In [1]: import numpy as np

In [2]: np.set_printoptions(suppress=True, linewidth=200)

In [3]: def rnd(a):
   ...:     return np.round(a, 1) + 0
   ...: 

In [4]: K = np.load("a.npy")

In [5]: K
Out[5]: 
array([[3., 1., 1., 1., 1.],
       [1., 3., 1., 1., 1.],
       [1., 1., 3., 1., 1.],
       [1., 1., 1., 3., 1.],
       [1., 1., 1., 1., 3.]])

In [6]: K @ (-1.0) ** np.arange(5)
Out[6]: array([ 3., -1.,  3., -1.,  3.])

In [7]: np.allclose(K @ K.T, K.T @ K)
Out[7]: True

In [8]: def softmax(z):
   ...:     e = np.exp(z - z.max(axis=-1, keepdims=True))
   ...:     return e / e.sum(axis=-1, keepdims=True)
   ...: 

In [9]: rnd(softmax(K[3]))
Out[9]: array([0.1, 0.1, 0.1, 0.6, 0.1])

In [10]: att = K @ K.T / np.sqrt(5)

In [11]: rnd(softmax(att))
Out[11]: 
array([[0.6, 0.1, 0.1, 0.1, 0.1],
       [0.1, 0.6, 0.1, 0.1, 0.1],
       [0.1, 0.1, 0.6, 0.1, 0.1],
       [0.1, 0.1, 0.1, 0.6, 0.1],
       [0.1, 0.1, 0.1, 0.1, 0.6]])

In [12]: w, evecs = np.linalg.eigh(K)

In [13]: vec = np.array([0, 0, 0, 1, 1])

In [14]: np.abs(K).sum(axis=1).max(), np.abs(w).max()
Out[14]: (np.float64(7.0), np.float64(7.0))

In [15]: rnd(evecs * np.sqrt(w) @ evecs.T)
Out[15]: 
array([[1.7, 0.2, 0.2, 0.2, 0.2],
       [0.2, 1.7, 0.2, 0.2, 0.2],
       [0.2, 0.2, 1.7, 0.2, 0.2],
       [0.2, 0.2, 0.2, 1.7, 0.2],
       [0.2, 0.2, 0.2, 0.2, 1.7]])

In [16]: vec = np.ones(5)

In [17]: for _ in range(6):
    ...:     vec = K @ vec
    ...:     vec /= np.linalg.norm(vec)
    ...:     print(round(vec @ K @ vec, 1))
    ...: 
7.0
7.0
7.0
7.0
7.0
7.0

In [18]: rnd(np.linalg.eigvalsh(K)[-1])
Out[18]: np.float64(7.0)

In [19]: rnd(vec)
Out[19]: array([0.4, 0.4, 0.4, 0.4, 0.4])

In [20]: B = K[0, 0] * K[1:] - np.outer(K[1:, 0], K[0])

In [21]: B
Out[21]: 
array([[0., 8., 2., 2., 2.],
       [0., 2., 8., 2., 2.],
       [0., 2., 2., 8., 2.],
       [0., 2., 2., 2., 8.]])

In [22]: np.linalg.matrix_rank(B), np.linalg.matrix_rank(K)
Out[22]: (np.int64(4), np.int64(5))

In [23]: np.flatnonzero(~B.round(6).any(axis=1))
Out[23]: array([], dtype=int64)

In [24]: F = np.loadtxt("dump.csv", delimiter=",")

In [25]: F
Out[25]: 
array([[-23.5,   3.3,  -9.9],
       [-22.9,   3.2,  -9.6],
       [-19.2,   2.6,  -7.9],
       [-16.9,   2.2,  -6.9],
       [-15.5,   1.9,  -6.3],
       [-12.5,   1.4,  -5. ],
       [ -8.4,   0.6,  -3.3],
       [ -6.6,   0.3,  -2.6],
       [ -5.8,   0.1,  -2.3],
       [ -5. ,   0. ,  -2. ],
       [ -1.2,  -0.5,  -0.7],
       [ -0.7,  -0.4,  -0.5],
       [  0.2,   0.2,   0.2],
       [  0.7,   0.8,   0.8],
       [  1.1,   1.2,   1.3],
       [  2. ,   2.1,   2.6],
       [  2.2,   2.2,   2.8],
       [  4.1,   3.5,   5. ],
       [  4.9,   3.9,   5.8],
       [ 11.2,   6.8,  12.3],
       [ 19.3,   9.5,  20. ],
       [ 19.6,   9.6,  20.4]])

In [26]: cov = np.cov(F, rowvar=False)

In [27]: rnd(np.linalg.eigvalsh(cov)[::-1])
Out[27]: array([209.9,   8.7,   0.1])

In [28]: cov.shape
Out[28]: (3, 3)

In [29]: np.argsort(-F.std(axis=0).round(6), kind="stable")
Out[29]: array([0, 2, 1])

In [30]: rnd(cov)
Out[30]: 
array([[142.6,  18.1,  94.4],
       [ 18.1,   8.2,  17.5],
       [ 94.4,  17.5,  67.9]])

In [31]: rnd(np.polyfit(F[:, 0], F[:, 2], 1))
Out[31]: array([0.7, 2.8])

In [32]: round(np.log10(np.linalg.cond(F)))
Out[32]: 2

In [33]: rnd(np.abs(np.linalg.svd(F)[2][-1]))
Out[33]: array([0.4, 0.6, 0.7])

In [34]: np.linalg.matrix_rank(F, rtol=0.1)
Out[34]: np.int64(2)

In [35]: vec = np.array([2, 3, 2, 1, 3])

In [36]: rhs = K @ vec

In [37]: c, lr = np.zeros(5), 1 / np.linalg.norm(K, 2) ** 2

In [38]: for i in range(5):
    ...:     c -= lr * K.T @ (K @ c - rhs)
    ...:     if i % 1 == 0: print(i, round(np.linalg.norm(K @ c - rhs), 1))
    ...: 
0 3.1
1 2.8
2 2.6
3 2.4
4 2.2

In [39]: rnd(c)
Out[39]: array([2.1, 2.5, 2.1, 1.8, 2.5])

In [40]: A = np.array([[2, 0, 7, -5, 11],
    ...:     [0, 18, 7, -5, -7],
    ...:     [7, 7, -14, 0, -7],
    ...:     [-5, -5, 0, 10, -3],
    ...:     [11, -7, -7, -3, -10]])

In [41]: A
Out[41]: 
array([[  2,   0,   7,  -5,  11],
       [  0,  18,   7,  -5,  -7],
       [  7,   7, -14,   0,  -7],
       [ -5,  -5,   0,  10,  -3],
       [ 11,  -7,  -7,  -3, -10]])

In [42]: vec = np.array([1, 0, 3, 2, 0])

In [43]: a = np.maximum(A @ vec, 0)

In [44]: A * (a > 1e-9)[:, None]
Out[44]: 
array([[ 2,  0,  7, -5, 11],
       [ 0, 18,  7, -5, -7],
       [ 0,  0,  0,  0,  0],
       [-5, -5,  0, 10, -3],
       [ 0,  0,  0,  0,  0]])

In [45]: A.T @ a
Out[45]: array([-49, 123, 168,  30,  21])

In [46]: np.maximum(A @ (3 * vec), 0)
Out[46]: array([39, 33,  0, 45,  0])

In [47]: w, evecs = np.linalg.eigh(A)

In [48]: rnd(evecs.T @ evecs)
Out[48]: 
array([[1., 0., 0., 0., 0.],
       [0., 1., 0., 0., 0.],
       [0., 0., 1., 0., 0.],
       [0., 0., 0., 1., 0.],
       [0., 0., 0., 0., 1.]])

In [49]: rnd(np.abs(evecs[:, -1]))
Out[49]: array([0. , 0.9, 0.2, 0.3, 0.2])

In [50]: rnd(evecs.T @ A @ evecs)
Out[50]: 
array([[-25. ,   0. ,   0. ,   0. ,   0. ],
       [  0. ,  -9.7,   0. ,   0. ,   0. ],
       [  0. ,   0. ,   2.8,   0. ,   0. ],
       [  0. ,   0. ,   0. ,  14.9,   0. ],
       [  0. ,   0. ,   0. ,   0. ,  23. ]])

In [51]: np.unique(w.round(6) + 0, return_counts=True)[1]
Out[51]: array([1, 1, 1, 1, 1])

In [52]: rnd(evecs @ np.diag(w) @ evecs.T)
Out[52]: 
array([[  2.,   0.,   7.,  -5.,  11.],
       [  0.,  18.,   7.,  -5.,  -7.],
       [  7.,   7., -14.,   0.,  -7.],
       [ -5.,  -5.,   0.,  10.,  -3.],
       [ 11.,  -7.,  -7.,  -3., -10.]])

In [53]: w1 = np.array([[0, 2, 2, 2, 3],
    ...:     [1, 2, 0, 1, 0],
    ...:     [1, 0, 1, 0, 2],
    ...:     [1, 1, 1, 2, 2],
    ...:     [2, 1, 0, 3, 2]])

In [54]: c = np.array([2, 2, 0, 1, 2])

In [55]: act = np.maximum(A @ w1 + c, 0)

In [56]: (act > 0).astype(int)
Out[56]: 
array([[1, 1, 1, 1, 1],
       [1, 1, 1, 0, 0],
       [0, 1, 0, 1, 0],
       [1, 0, 0, 0, 1],
       [0, 0, 1, 0, 0]])

In [57]: act
Out[57]: 
array([[26, 12,  6, 28, 34],
       [ 8, 26,  2,  0,  0],
       [ 0, 23,  0,  1,  0],
       [ 1,  0,  0,  0,  1],
       [ 0,  0, 12,  0,  0]])

In [58]: np.linalg.matrix_rank(act)
Out[58]: np.int64(5)

In [59]: basis = np.array([[1, 2], [-2, 0], [-2, -2], [-2, -1], [-2, -2]])

In [60]: (act @ basis).round(6).argmax(axis=1)
Out[60]: array([1, 1, 1, 1, 0])

In [61]: act @ basis
Out[61]: 
array([[-134,  -56],
       [ -48,   12],
       [ -48,   -1],
       [  -1,    0],
       [ -24,  -24]])

In [62]: w1 @ basis
Out[62]: 
array([[-18, -12],
       [ -5,   1],
       [ -5,  -4],
       [-11,  -6],
       [-10,  -3]])

In [63]: blk = np.stack([A, -1 * A, A[::-1]])

In [64]: np.linalg.matrix_rank(blk)
Out[64]: array([5, 5, 5])

In [65]: rnd(np.linalg.det(blk))
Out[65]: array([ 234416., -234416.,  234416.])

In [66]: np.einsum("bij,cij->bc", blk, blk)
Out[66]: 
array([[ 1476, -1476,  -139],
       [-1476,  1476,   139],
       [ -139,   139,  1476]])

In [67]: w, evecs = np.linalg.eigh(A)

In [68]: vec = np.array([1, 1, 2, 2, 1])

In [69]: vec @ A @ vec / (vec @ vec), rnd(w[0]), rnd(w[-1])
Out[69]: (np.float64(-2.0), np.float64(-25.0), np.float64(23.0))

In [70]: np.abs(A).sum(axis=1).max(), rnd(np.abs(w).max())
Out[70]: (np.int64(38), np.float64(25.0))

In [71]: M = np.loadtxt("arr.csv", delimiter=",")

In [72]: M
Out[72]: 
array([[3., 0., 0., 0.],
       [0., 2., 0., 0.],
       [0., 3., 2., 0.],
       [0., 5., 5., 2.]])

In [73]: blk = np.stack([M, 3 * M, M[::-1]])

In [74]: np.linalg.matrix_rank(blk.reshape(3, -1))
Out[74]: np.int64(2)

In [75]: rnd(np.linalg.norm(blk, axis=(1, 2)))
Out[75]: array([ 8.9, 26.8,  8.9])

In [76]: (blk @ M.T).shape
Out[76]: (3, 4, 4)

In [77]: blk.shape
Out[77]: (3, 4, 4)

In [78]: q, evecs = np.linalg.qr(M[:, :2])[0], np.linalg.qr(M[:, 2:])[0]

In [79]: s = np.linalg.svd(q.T @ evecs, compute_uv=False)

In [80]: rnd(np.linalg.norm(q @ q.T - evecs @ evecs.T, 2))
Out[80]: np.float64(1.0)

In [81]: mat = np.array([[1, -1, 1, -1, 1, -1, 1, -1],
    ...:     [1, -1, 1, -1, -1, 1, -1, 1],
    ...:     [1, 1, -1, -1, 1, 1, -1, -1]])

In [82]: mat
Out[82]: 
array([[ 1, -1,  1, -1,  1, -1,  1, -1],
       [ 1, -1,  1, -1, -1,  1, -1,  1],
       [ 1,  1, -1, -1,  1,  1, -1, -1]])

In [83]: left, s, Vh = np.linalg.svd(mat, full_matrices=False)

In [84]: rnd(left.T @ mat @ Vh.T)
Out[84]: 
array([[2.8, 0. , 0. ],
       [0. , 2.8, 0. ],
       [0. , 0. , 2.8]])

In [85]: (s > 1e-8).sum()
Out[85]: np.int64(3)

In [86]: rnd(left.T @ left)
Out[86]: 
array([[1., 0., 0.],
       [0., 1., 0.],
       [0., 0., 1.]])

In [87]: rnd(np.sqrt((s ** 2).sum())), rnd(np.linalg.norm(mat))
Out[87]: (np.float64(4.9), np.float64(4.9))

In [88]: np.allclose(left * s @ Vh, mat)
Out[88]: True

In [89]: f = np.array([-5, -4])

In [90]: np.cross(mat[0, :3], mat[1, :3])
Out[90]: array([0, 0, 0])

In [91]: np.array([np.convolve(row, f, "same") for row in mat])
Out[91]: 
array([[-5,  1, -1,  1, -1,  1, -1,  1],
       [-5,  1, -1,  1,  9, -1,  1, -1],
       [-5, -9,  1,  9, -1, -9,  1,  9]])

In [92]: np.correlate(mat[0], mat[1], "full")
Out[92]: array([ 1, -2,  3, -4,  3, -2,  1,  0, -1,  2, -3,  4, -3,  2, -1])

In [93]: blk = np.stack([mat, 2 * mat, mat[::-1]])

In [94]: rnd(np.linalg.norm(blk, axis=(1, 2)))
Out[94]: array([4.9, 9.8, 4.9])

In [95]: np.einsum("bij,cij->bc", blk, blk)
Out[95]: 
array([[24, 48,  8],
       [48, 96, 16],
       [ 8, 16, 24]])

In [96]: (blk @ mat.T).shape
Out[96]: (3, 3, 3)

In [97]: blk.shape
Out[97]: (3, 3, 8)

In [98]: ang = np.radians(12)

In [99]: R = np.eye(8)

In [100]: R[5, 5] = R[0, 0] = np.cos(ang)

In [101]: R[5, 0], R[0, 5] = -np.sin(ang), np.sin(ang)

In [102]: rnd(R)
Out[102]: 
array([[ 1. ,  0. ,  0. ,  0. ,  0. ,  0.2,  0. ,  0. ],
       [ 0. ,  1. ,  0. ,  0. ,  0. ,  0. ,  0. ,  0. ],
       [ 0. ,  0. ,  1. ,  0. ,  0. ,  0. ,  0. ,  0. ],
       [ 0. ,  0. ,  0. ,  1. ,  0. ,  0. ,  0. ,  0. ],
       [ 0. ,  0. ,  0. ,  0. ,  1. ,  0. ,  0. ,  0. ],
       [-0.2,  0. ,  0. ,  0. ,  0. ,  1. ,  0. ,  0. ],
       [ 0. ,  0. ,  0. ,  0. ,  0. ,  0. ,  1. ,  0. ],
       [ 0. ,  0. ,  0. ,  0. ,  0. ,  0. ,  0. ,  1. ]])

In [103]: B = mat @ R.T

In [104]: rnd(np.linalg.det(R)), rnd(np.trace(R))
Out[104]: (np.float64(1.0), np.float64(8.0))

In [105]: np.allclose(mat @ mat.T, B @ B.T)
Out[105]: True

In [106]: rnd(B)
Out[106]: 
array([[ 0.8, -1. ,  1. , -1. ,  1. , -1.2,  1. , -1. ],
       [ 1.2, -1. ,  1. , -1. , -1. ,  0.8, -1. ,  1. ],
       [ 1.2,  1. , -1. , -1. ,  1. ,  0.8, -1. , -1. ]])

In [107]: np.allclose(np.linalg.norm(mat, axis=1), np.linalg.norm(B, axis=1))
Out[107]: True

In [108]: W0 = np.load("block1.npy")

In [109]: W0
Out[109]: 
array([[1, 0, 0, 0],
       [0, 0, 8, 0],
       [0, 2, 0, 0],
       [0, 0, 0, 9]])

In [110]: (W0 + W0.T) / 2
Out[110]: 
array([[1., 0., 0., 0.],
       [0., 0., 5., 0.],
       [0., 5., 0., 0.],
       [0., 0., 0., 9.]])

In [111]: rnd(np.abs(np.linalg.eigvals(W0)).max())
Out[111]: np.float64(9.0)

In [112]: np.linalg.matrix_power(W0, 4)
Out[112]: 
array([[   1,    0,    0,    0],
       [   0,  256,    0,    0],
       [   0,    0,  256,    0],
       [   0,    0,    0, 6561]])

In [113]: rng = np.random.default_rng(502)

In [114]: z = rng.permutation(4)

In [115]: B = W0[:, z] * rng.choice([-1, 1], 4)

In [116]: B
Out[116]: 
array([[ 0,  0,  1,  0],
       [-8,  0,  0,  0],
       [ 0,  0,  0,  2],
       [ 0,  9,  0,  0]])

In [117]: left, _, Vh = np.linalg.svd(W0.T @ B)

In [118]: rnd(np.linalg.lstsq(W0, B)[0])
Out[118]: 
array([[ 0.,  0.,  1.,  0.],
       [ 0.,  0.,  0.,  1.],
       [-1.,  0.,  0.,  0.],
       [ 0.,  1.,  0.,  0.]])

In [119]: left @ Vh
Out[119]: 
array([[ 0.,  0.,  1.,  0.],
       [ 0.,  0.,  0.,  1.],
       [-1.,  0.,  0.,  0.],
       [ 0.,  1.,  0.,  0.]])

In [120]: z = rng.permutation(4)

In [121]: z
Out[121]: array([3, 0, 1, 2])

In [122]: B = W0[z][:, z]

In [123]: rnd(np.sort(np.abs(np.linalg.eigvals(B))))
Out[123]: array([1., 4., 4., 9.])

In [124]: np.trace(B)
Out[124]: np.int64(10)

In [125]: np.allclose(B, W0)
Out[125]: False

In [126]: w, evecs = np.linalg.eig(W0)

In [127]: rnd(np.sort(np.linalg.eigvals(W0 @ W0)))
Out[127]: array([ 1., 16., 16., 81.])

In [128]: w
Out[128]: array([ 4., -4.,  1.,  9.])

In [129]: B = np.array([[-1, 1, 1], [1, 2, -2]])

In [130]: basis = np.kron(B, W0)

In [131]: basis
Out[131]: 
array([[ -1,   0,   0,   0,   1,   0,   0,   0,   1,   0,   0,   0],
       [  0,   0,  -8,   0,   0,   0,   8,   0,   0,   0,   8,   0],
       [  0,  -2,   0,   0,   0,   2,   0,   0,   0,   2,   0,   0],
       [  0,   0,   0,  -9,   0,   0,   0,   9,   0,   0,   0,   9],
       [  1,   0,   0,   0,   2,   0,   0,   0,  -2,   0,   0,   0],
       [  0,   0,   8,   0,   0,   0,  16,   0,   0,   0, -16,   0],
       [  0,   2,   0,   0,   0,   4,   0,   0,   0,  -4,   0,   0],
       [  0,   0,   0,   9,   0,   0,   0,  18,   0,   0,   0, -18]])

In [132]: np.linalg.matrix_rank(basis)
Out[132]: np.int64(8)

In [133]: data = np.array([[40.9, -24.5, -0.3],
     ...:     [39.7, -23.4, 0.7],
     ...:     [39.2, -23.1, 0.2],
     ...:     [41.6, -25.8, -1.0],
     ...:     [40.7, -24.9, 1.9],
     ...:     [42.0, -25.0, 1.5],
     ...:     [41.2, -24.4, 0.9],
     ...:     [39.2, -25.2, 1.0],
     ...:     [39.8, -25.1, -0.3],
     ...:     [39.1, -26.1, 0.6],
     ...:     [41.4, -25.6, 0.4],
     ...:     [40.5, -25.5, 1.1],
     ...:     [38.4, -24.4, 0.2],
     ...:     [41.0, -24.1, 1.4],
     ...:     [39.5, -24.4, 0.6],
     ...:     [38.6, -25.7, 1.5],
     ...:     [39.3, -25.4, -1.6],
     ...:     [41.2, -23.9, -0.6],
     ...:     [41.2, -25.8, -0.1],
     ...:     [40.6, -24.8, -0.8],
     ...:     [40.1, -26.5, -1.1]])

In [134]: Ac = data - data.mean(axis=0)

In [135]: left, s, Vh = np.linalg.svd(Ac, full_matrices=False)

In [136]: rnd(np.abs(Vh[-1]))
Out[136]: array([0.1, 0.9, 0.5])

In [137]: rnd(Vh[0] * np.sign(Vh[0, np.abs(Vh[0]).argmax()]))
Out[137]: array([ 0.9, -0.3, -0.3])

In [138]: rnd(Ac.mean(axis=0))
Out[138]: array([0., 0., 0.])

In [139]: np.abs(left[:, 0]).argmax()
Out[139]: np.int64(3)

In [140]: np.abs(Vh[0]).argmax()
Out[140]: np.int64(0)
